>>> import numpy as np
>>> np.set_printoptions(suppress=True, linewidth=200)
>>> def rd(a):
...     return np.round(a, 2) + 0
... 
>>> data = np.load("layer10.npy")
>>> print(data)
[[-2.  0. -3.]
 [ 0. -2.  0.]
 [-3.  0. -2.]]
>>> # 2 groups of indices that never mix
>>> print(np.allclose(data, data.T))
True
>>> print(rd(np.sort(np.abs(np.linalg.eigvals(data)))))
[1. 2. 5.]
>>> print(np.trace(data))
-6.0
>>> print(rd(np.abs(np.linalg.eigvals(data)).max()))
5.0
>>> print(rd(np.linalg.det(data)))
10.0
>>> print((data - data.T) / 2)
[[0. 0. 0.]
 [0. 0. 0.]
 [0. 0. 0.]]
>>> print(rd(np.linalg.matrix_power(data, 2)))
[[13.  0. 12.]
 [ 0.  4.  0.]
 [12.  0. 13.]]
>>> print(data @ data)
[[13.  0. 12.]
 [ 0.  4.  0.]
 [12.  0. 13.]]
>>> print(np.flatnonzero(np.linalg.matrix_power((data != 0) + (data.T != 0) + np.eye(3), 3)[1]))
[1]
>>> print(np.all(np.linalg.eigvalsh(data) > 0))
False
>>> x0 = np.array([-3, 6, 8])
>>> rhs = data @ x0
>>> print(rhs)
[-18. -12.  -7.]
>>> print(rd(np.linalg.solve(data.T, data[2])))
[0. 0. 1.]
>>> print(rd(np.linalg.solve(data, data[:, 0])))
[1. 0. 0.]
>>> print(rd(np.linalg.solve(data, rhs)))
[-3.  6.  8.]
>>> print(np.kron(np.eye(2, dtype=int), data))
[[-2.  0. -3. -0.  0. -0.]
 [ 0. -2.  0.  0. -0.  0.]
 [-3.  0. -2. -0.  0. -0.]
 [-0.  0. -0. -2.  0. -3.]
 [ 0. -0.  0.  0. -2.  0.]
 [-0.  0. -0. -3.  0. -2.]]
>>> print(rd(np.linalg.eigvals(data)))
[ 1. -5. -2.]
>>> B = np.array([[7, 4], [8, 6]])
>>> X = np.kron(np.eye(2, dtype=int), B)
>>> print(X)
[[7 4 0 0]
 [8 6 0 0]
 [0 0 7 4]
 [0 0 8 6]]
>>> Q = data.astype(float).copy()
>>> for j in range(3):
...     Q[:, j] -= Q[:, :j] @ (Q[:, :j].T @ Q[:, j])
...     Q[:, j] /= np.linalg.norm(Q[:, j])
... 
>>> print(rd(Q))
[[-0.55  0.   -0.83]
 [ 0.   -1.    0.  ]
 [-0.83  0.    0.55]]
>>> print(rd(Q.T @ Q))
[[1. 0. 0.]
 [0. 1. 0.]
 [0. 0. 1.]]
